>>> import numpy as np
>>> from numpy import linalg as LA
>>> np.set_printoptions(precision=1, suppress=True, linewidth=140, legacy="1.25")
>>> X = np.load("case6.npy")
>>> print(X)
[[ 3 -9  9  3 -1]
 [-9  3 -9  9  3]
 [ 9 -9  3 -9  9]
 [ 3  9 -9  3 -9]
 [-1  3  9 -9  3]]
>>> print(LA.eigvals(X))
[ 27.3  12.    1.2 -14.  -11.4]
>>> print(np.round(LA.det(X[::-1]), 1))
60480.0
>>> print(np.kron(np.eye(2, dtype=int), X))
[[ 3 -9  9  3 -1  0  0  0  0  0]
 [-9  3 -9  9  3  0  0  0  0  0]
 [ 9 -9  3 -9  9  0  0  0  0  0]
 [ 3  9 -9  3 -9  0  0  0  0  0]
 [-1  3  9 -9  3  0  0  0  0  0]
 [ 0  0  0  0  0  3 -9  9  3 -1]
 [ 0  0  0  0  0 -9  3 -9  9  3]
 [ 0  0  0  0  0  9 -9  3 -9  9]
 [ 0  0  0  0  0  3  9 -9  3 -9]
 [ 0  0  0  0  0 -1  3  9 -9  3]]
>>> print(np.poly(X))
[     1.    -15.   -496.   2628.  50112. -60480.]
>>> print(np.einsum("ij,ji->", X, X))
1217
>>> data = np.load("dump.npy")
>>> print(data)
[[-10.5  -8.7 -14.6]
 [-16.8   5.3  -9.5]
 [ 13.9   3.9  13.8]
 [ 16.8  -7.2   8.1]
 [ 16.5  -9.4   6.3]
 [ 15.    1.8  13.1]
 [-16.5   2.8 -11. ]
 [  8.6  10.7  14.6]
 [  3.9 -17.2  -9.4]
 [  1.8 -16.8 -10.7]]
>>> print(LA.matrix_rank(data))
2
>>> print(np.round(LA.svd(data, compute_uv=False), 1) + 0)
[52.4 35.5  0. ]
>>> print(data.mean(axis=0))
[ 3.3 -3.5  0.1]
>>> rank = LA.matrix_rank(data)
>>> print(rank)
2
>>> null = LA.svd(data)[2][rank:].T
>>> print(np.allclose(data @ null, 0))
True
>>> print(np.round(data @ null, 1) + 0)
[[0.]
 [0.]
 [0.]
 [0.]
 [0.]
 [0.]
 [0.]
 [0.]
 [0.]
 [0.]]
>>> print(LA.matrix_rank(data.T @ data), LA.matrix_rank(data @ data.T))
2 2
>>> print([int(LA.matrix_rank(data[:, :j + 1])) for j in range(3)])
[1, 2, 2]
>>> print(null.shape)
(3, 1)
>>> print(null @ null.T)
[[ 0.3  0.3 -0.4]
 [ 0.3  0.2 -0.3]
 [-0.4 -0.3  0.5]]
>>> print([int(LA.matrix_rank(np.delete(data, i, axis=0))) for i in range(10)])
[2, 2, 2, 2, 2, 2, 2, 2, 2, 2]
>>> cov = np.cov(data, rowvar=False)
>>> print(cov)
[[180.2 -14.5 132.2]
 [-14.5  93.4  56.3]
 [132.2  56.3 145.5]]
>>> print(cov.shape)
(3, 3)
>>> print(np.argwhere(np.triu(np.abs(np.corrcoef(data.T)) > 0.8, 1)))
[[0 2]]
>>> arr = np.loadtxt("test4.csv", delimiter=",")
>>> print(arr)
[[-1.  2.  1.  0.  2. -3. -3.]
 [-3.  0.  0.  0. -1.  3. -3.]
 [-2. -1.  1. -2. -2. -3.  3.]
 [-1.  2. -3.  2. -1. -1. -1.]
 [ 1.  1.  0.  1. -3. -2.  0.]
 [-3.  0.  0.  0. -1.  3. -3.]]
>>> A2 = data / LA.norm(data, axis=1, keepdims=True)
>>> cov = A2 @ A2.T
>>> print((np.abs(cov) > 0.9).astype(int))
[[1 0 1 0 0 1 0 1 0 0]
 [0 1 0 1 1 1 1 0 0 0]
 [1 0 1 0 0 1 1 1 0 0]
 [0 1 0 1 1 0 1 0 0 0]
 [0 1 0 1 1 0 1 0 0 0]
 [1 1 1 0 0 1 1 0 0 0]
 [0 1 1 1 1 1 1 0 0 0]
 [1 0 1 0 0 0 0 1 0 0]
 [0 0 0 0 0 0 0 0 1 1]
 [0 0 0 0 0 0 0 0 1 1]]
>>> print(cov.round(1) + 0)
[[ 1.   0.7 -1.  -0.6 -0.5 -0.9  0.8 -1.   0.6  0.7]
 [ 0.7  1.  -0.9 -1.  -1.  -0.9  1.  -0.6 -0.2  0. ]
 [-1.  -0.9  1.   0.8  0.7  1.  -0.9  0.9 -0.4 -0.5]
 [-0.6 -1.   0.8  1.   1.   0.9 -1.   0.5  0.3  0.2]
 [-0.5 -1.   0.7  1.   1.   0.8 -0.9  0.3  0.4  0.3]
 [-0.9 -0.9  1.   0.9  0.8  1.  -1.   0.8 -0.2 -0.4]
 [ 0.8  1.  -0.9 -1.  -0.9 -1.   1.  -0.7  0.   0.1]
 [-1.  -0.6  0.9  0.5  0.3  0.8 -0.7  1.  -0.7 -0.8]
 [ 0.6 -0.2 -0.4  0.3  0.4 -0.2  0.  -0.7  1.   1. ]
 [ 0.7  0.  -0.5  0.2  0.3 -0.4  0.1 -0.8  1.   1. ]]
>>> print(np.argwhere(np.triu(np.abs(cov) > 0.95, 1)))
[[0 2]
 [0 7]
 [1 3]
 [1 4]
 [1 6]
 [2 5]
 [3 4]
 [3 6]
 [5 6]
 [8 9]]
>>> print(round(np.degrees(np.arccos(np.clip(cov[3, 1], -1, 1))), 1))
173.4
>>> print(cov[3])
[-0.6 -1.   0.8  1.   1.   0.9 -1.   0.5  0.3  0.2]
>>> print((cov - 2 * np.eye(10)).round(6).argmax(axis=1))
[6 6 5 4 3 2 1 2 9 8]
>>> print(LA.norm(A2, axis=1))
[1. 1. 1. 1. 1. 1. 1. 1. 1. 1.]
>>> print(np.abs(arr).max())
3.0
>>> print(arr.shape)
(6, 7)
>>> print(np.round(LA.svd(arr, compute_uv=False), 1) + 0)
[8.1 5.8 5.1 4.6 2.5 0. ]
>>> print(arr.sum(axis=0))
[-9.  4. -1.  1. -6. -3. -7.]
>>> print(arr.mean(axis=0))
[-1.5  0.7 -0.2  0.2 -1.  -0.5 -1.2]
>>> A = np.load("layer16.npy")
>>> print(A)
[[ 0.4  1.1 -0.5  1.   1. ]
 [ 0.3  0.8 -1.2 -1.3  0. ]
 [-1.9 -1.7  1.2 -0.1  0.3]
 [ 1.5 -0.5 -0.9  0.2 -0.5]
 [-1.   0.6 -0.3  1.5  0.4]
 [-0.7  0.9 -0.8  0.8 -0.9]
 [ 1.4 -0.2  0.3 -0.3 -0.1]
 [ 0.6  0.9 -3.6  1.5 -3.6]
 [ 2.2 -1.9  0.3 -1.9 -0.3]
 [ 0.2 -0.1  1.6  2.1  1.5]
 [ 0.2 -1.2  0.1 -1.1  0.4]
 [ 1.3  0.9  0.8  0.4 -0.5]
 [ 0.6  0.3  0.9 -1.1  0.8]
 [-0.7  0.5 -0.5 -0.7  0.6]
 [ 1.6  0.6  0.8  0.5  1. ]
 [-0.9  0.4  0.1  1.   0.1]
 [-0.9 -0.9 -0.3  0.7  1. ]
 [-0.5 -0.1 -0.3  1.1  0.8]
 [ 0.2  0.1 -0.8  0.1  0.1]
 [-1.4  0.7  0.8  0.5  0.5]
 [-0.8  0.1  1.4  0.5  2. ]
 [-0.2 -0.3  1.1  1.1 -3.2]
 [ 0.7  0.  -1.1  0.1  1.3]
 [ 1.  -1.   0.3  0.9 -0.6]
 [-0.9 -0.7 -0.6 -1.1  1.1]
 [ 0.8 -2.2  0.  -0.2 -0.7]
 [-0.6 -1.7 -0.1  0.3 -1. ]]
>>> x0 = np.array([1, 1, 0, 1, 0])
>>> y = A @ x0
>>> print(np.round(LA.solve(A.T @ A, A.T @ y), 1) + 0)
[1. 1. 0. 1. 0.]
>>> rng = np.random.default_rng(18)
>>> y = y + 0.1 * rng.normal(size=27)
>>> print(y)
[ 2.5 -0.3 -3.6  1.1  1.3  1.1  0.9  3.1 -1.4  2.5 -2.2  2.7 -0.1 -0.9  2.8  0.6 -1.   0.4  0.4 -0.2 -0.2  0.6  0.7  0.9 -2.7 -1.6 -2. ]
>>> beta, *_ = LA.lstsq(A, y)
>>> print(beta.round(1) + 0)
[1. 1. 0. 1. 0.]
